$ python3 -q
>>> import numpy as np
>>> np.set_printoptions(suppress=True, linewidth=200)
>>> rnd = lambda a: np.round(a, 2) + 0
>>> A2 = np.array([[0, 3, 3, 0, 0, 3, 1],
...     [0, 2, 0, 0, 0, 0, 1],
...     [1, 2, 1, 2, 3, 0, 1],
...     [0, 2, 2, 3, 0, 2, 2],
...     [0, 2, 2, 0, 2, 3, 3],
...     [2, 0, 3, 0, 1, 0, 1],
...     [1, 1, 2, 1, 3, 2, 2]])
>>> A2[-1] = A2[0]
>>> K = A2 + 0.05 * np.eye(7)
>>> K
array([[0.05, 3.  , 3.  , 0.  , 0.  , 3.  , 1.  ],
       [0.  , 2.05, 0.  , 0.  , 0.  , 0.  , 1.  ],
       [1.  , 2.  , 1.05, 2.  , 3.  , 0.  , 1.  ],
       [0.  , 2.  , 2.  , 3.05, 0.  , 2.  , 2.  ],
       [0.  , 2.  , 2.  , 0.  , 2.05, 3.  , 3.  ],
       [2.  , 0.  , 3.  , 0.  , 1.  , 0.05, 1.  ],
       [0.  , 3.  , 3.  , 0.  , 0.  , 3.  , 1.05]])
>>> (K - K.T) / 2
array([[ 0. ,  1.5,  1. ,  0. ,  0. ,  0.5,  0.5],
       [-1.5,  0. , -1. , -1. , -1. ,  0. , -1. ],
       [-1. ,  1. ,  0. ,  0. ,  0.5, -1.5, -1. ],
       [ 0. ,  1. ,  0. ,  0. ,  0. ,  1. ,  1. ],
       [ 0. ,  1. , -0.5,  0. ,  0. ,  1. ,  1.5],
       [-0.5,  0. ,  1.5, -1. , -1. ,  0. , -1. ],
       [-0.5,  1. ,  1. , -1. , -1.5,  1. ,  0. ]])
>>> print(rnd(np.sort(np.abs(np.linalg.eigvals(K)))))
[0.05 2.11 2.11 2.19 2.72 2.83 8.3 ]
>>> rnd(np.linalg.det(K))
np.float64(-31.23)
>>> print(np.allclose(K @ K.T, K.T @ K))
False
>>> M = np.load("mat.npy")
>>> M
array([[-1.9 ,  1.8 , -3.93, -0.8 ],
       [-0.6 , -0.4 ,  0.58,  0.1 ],
       [ 0.3 ,  0.1 , -0.08,  0.  ],
       [-0.5 ,  2.1 , -4.51, -0.9 ],
       [-1.3 , -0.1 ,  5.73,  1.1 ],
       [-1.  ,  0.3 ,  0.45,  0.1 ],
       [ 1.1 , -0.2 , -0.92, -0.2 ],
       [ 0.9 , -0.1 , -0.42, -0.1 ],
       [ 0.5 ,  0.6 ,  1.07,  0.2 ],
       [-1.1 , -0.1 , -0.32, -0.1 ],
       [ 0.3 ,  0.4 , 10.46,  2.1 ],
       [ 0.3 ,  0.4 ,  5.05,  1.  ],
       [-1.1 ,  2.  , -0.44, -0.1 ],
       [ 1.5 , -0.7 ,  6.51,  1.3 ],
       [ 1.1 ,  1.3 ,  7.99,  1.6 ],
       [-1.5 , -0.5 ,  8.81,  1.8 ],
       [ 1.1 ,  2.2 ,  5.85,  1.2 ],
       [ 0.4 ,  0.1 , -6.49, -1.3 ],
       [-0.5 , -0.2 ,  5.97,  1.2 ],
       [ 1.  ,  1.1 , -0.96, -0.2 ],
       [-0.3 , -0.1 ,  5.11,  1.  ],
       [ 0.1 ,  0.5 ,  6.95,  1.4 ],
       [ 0.5 , -0.1 , -3.35, -0.7 ],
       [-2.  , -0.1 , -2.57, -0.5 ],
       [-2.1 ,  0.1 , -5.35, -1.1 ],
       [ 1.1 , -0.5 , -2.  , -0.4 ],
       [ 0.8 , -0.5 ,  2.5 ,  0.5 ],
       [ 1.2 , -0.7 , -7.61, -1.5 ]])
>>> d = np.linalg.norm(M[:, None] - M[None], axis=-1)
>>> np.flatnonzero(d[20] < d.mean() / 2)
array([ 4, 11, 13, 16, 18, 20, 21, 26])
>>> rnd(d[:5, :5])
array([[ 0.  ,  5.26,  4.82,  1.55, 10.04],
       [ 5.26,  0.  ,  1.23,  5.76,  5.3 ],
       [ 4.82,  1.23,  0.  ,  5.01,  6.13],
       [ 1.55,  5.76,  5.01,  0.  , 10.69],
       [10.04,  5.3 ,  6.13, 10.69,  0.  ]])
>>> print(np.linalg.matrix_rank(d ** 2))
6
>>> d.mean(axis=1).argmax()
np.int64(10)
>>> d[20].round(6).argsort(kind="stable")[:4]
array([20, 11, 18,  4])
>>> r0 = np.array([2, 0, 0, 2, -2, 0, 0, 1, 0, 3, -1])
>>> data = -1 * np.eye(11) + np.outer(r0, r0)
>>> print(data)
[[ 3.  0.  0.  4. -4.  0.  0.  2.  0.  6. -2.]
 [ 0. -1.  0.  0.  0.  0.  0.  0.  0.  0.  0.]
 [ 0.  0. -1.  0.  0.  0.  0.  0.  0.  0.  0.]
 [ 4.  0.  0.  3. -4.  0.  0.  2.  0.  6. -2.]
 [-4.  0.  0. -4.  3.  0.  0. -2.  0. -6.  2.]
 [ 0.  0.  0.  0.  0. -1.  0.  0.  0.  0.  0.]
 [ 0.  0.  0.  0.  0.  0. -1.  0.  0.  0.  0.]
 [ 2.  0.  0.  2. -2.  0.  0.  0.  0.  3. -1.]
 [ 0.  0.  0.  0.  0.  0.  0.  0. -1.  0.  0.]
 [ 6.  0.  0.  6. -6.  0.  0.  3.  0.  8. -3.]
 [-2.  0.  0. -2.  2.  0.  0. -1.  0. -3.  0.]]
>>> w, vecs = np.linalg.eigh(data)
>>> rnd(w)
array([-1., -1., -1., -1., -1., -1., -1., -1., -1., -1., 22.])
>>> rnd(vecs.T @ vecs)
array([[1., 0., 0., 0., 0., 0., 0., 0., 0., 0., 0.],
       [0., 1., 0., 0., 0., 0., 0., 0., 0., 0., 0.],
       [0., 0., 1., 0., 0., 0., 0., 0., 0., 0., 0.],
       [0., 0., 0., 1., 0., 0., 0., 0., 0., 0., 0.],
       [0., 0., 0., 0., 1., 0., 0., 0., 0., 0., 0.],
       [0., 0., 0., 0., 0., 1., 0., 0., 0., 0., 0.],
       [0., 0., 0., 0., 0., 0., 1., 0., 0., 0., 0.],
       [0., 0., 0., 0., 0., 0., 0., 1., 0., 0., 0.],
       [0., 0., 0., 0., 0., 0., 0., 0., 1., 0., 0.],
       [0., 0., 0., 0., 0., 0., 0., 0., 0., 1., 0.],
       [0., 0., 0., 0., 0., 0., 0., 0., 0., 0., 1.]])
>>> (w > 1e-8).sum(), (w < -1e-8).sum()
(np.int64(1), np.int64(10))
>>> rnd(w.sum()), np.trace(data)
(np.float64(12.0), np.float64(12.0))
>>> print(rnd(vecs @ np.diag(w) @ vecs.T))
[[ 3.  0.  0.  4. -4.  0.  0.  2.  0.  6. -2.]
 [ 0. -1.  0.  0.  0.  0.  0.  0.  0.  0.  0.]
 [ 0.  0. -1.  0.  0.  0.  0.  0.  0.  0.  0.]
 [ 4.  0.  0.  3. -4.  0.  0.  2.  0.  6. -2.]
 [-4.  0.  0. -4.  3.  0.  0. -2.  0. -6.  2.]
 [ 0.  0.  0.  0.  0. -1.  0.  0.  0.  0.  0.]
 [ 0.  0.  0.  0.  0.  0. -1.  0.  0.  0.  0.]
 [ 2.  0.  0.  2. -2.  0.  0.  0.  0.  3. -1.]
 [ 0.  0.  0.  0.  0.  0.  0.  0. -1.  0.  0.]
 [ 6.  0.  0.  6. -6.  0.  0.  3.  0.  8. -3.]
 [-2.  0.  0. -2.  2.  0.  0. -1.  0. -3.  0.]]
>>> print(rnd(np.linalg.eigvalsh(data + -2 * np.eye(11))))
[-3. -3. -3. -3. -3. -3. -3. -3. -3. -3. 20.]
>>> rnd(np.linalg.svd(data, compute_uv=False))
array([22.,  1.,  1.,  1.,  1.,  1.,  1.,  1.,  1.,  1.,  1.])
>>> print(rnd(vecs.T @ data @ vecs))
[[-1.  0.  0.  0.  0.  0.  0.  0.  0.  0.  0.]
 [ 0. -1.  0.  0.  0.  0.  0.  0.  0.  0.  0.]
 [ 0.  0. -1.  0.  0.  0.  0.  0.  0.  0.  0.]
 [ 0.  0.  0. -1.  0.  0.  0.  0.  0.  0.  0.]
 [ 0.  0.  0.  0. -1.  0.  0.  0.  0.  0.  0.]
 [ 0.  0.  0.  0.  0. -1.  0.  0.  0.  0.  0.]
 [ 0.  0.  0.  0.  0.  0. -1.  0.  0.  0.  0.]
 [ 0.  0.  0.  0.  0.  0.  0. -1.  0.  0.  0.]
 [ 0.  0.  0.  0.  0.  0.  0.  0. -1.  0.  0.]
 [ 0.  0.  0.  0.  0.  0.  0.  0.  0. -1.  0.]
 [ 0.  0.  0.  0.  0.  0.  0.  0.  0.  0. 22.]]
>>> print(np.unique(w.round(6) + 0, return_counts=True)[1])
[10  1]
>>> rnd(np.abs(vecs[:, -1]))
array([0.42, 0.  , 0.  , 0.42, 0.42, 0.  , 0.  , 0.21, 0.  , 0.63, 0.21])
>>> rnd(np.linalg.eigvalsh(data @ data))
array([  1.,   1.,   1.,   1.,   1.,   1.,   1.,   1.,   1.,   1., 484.])
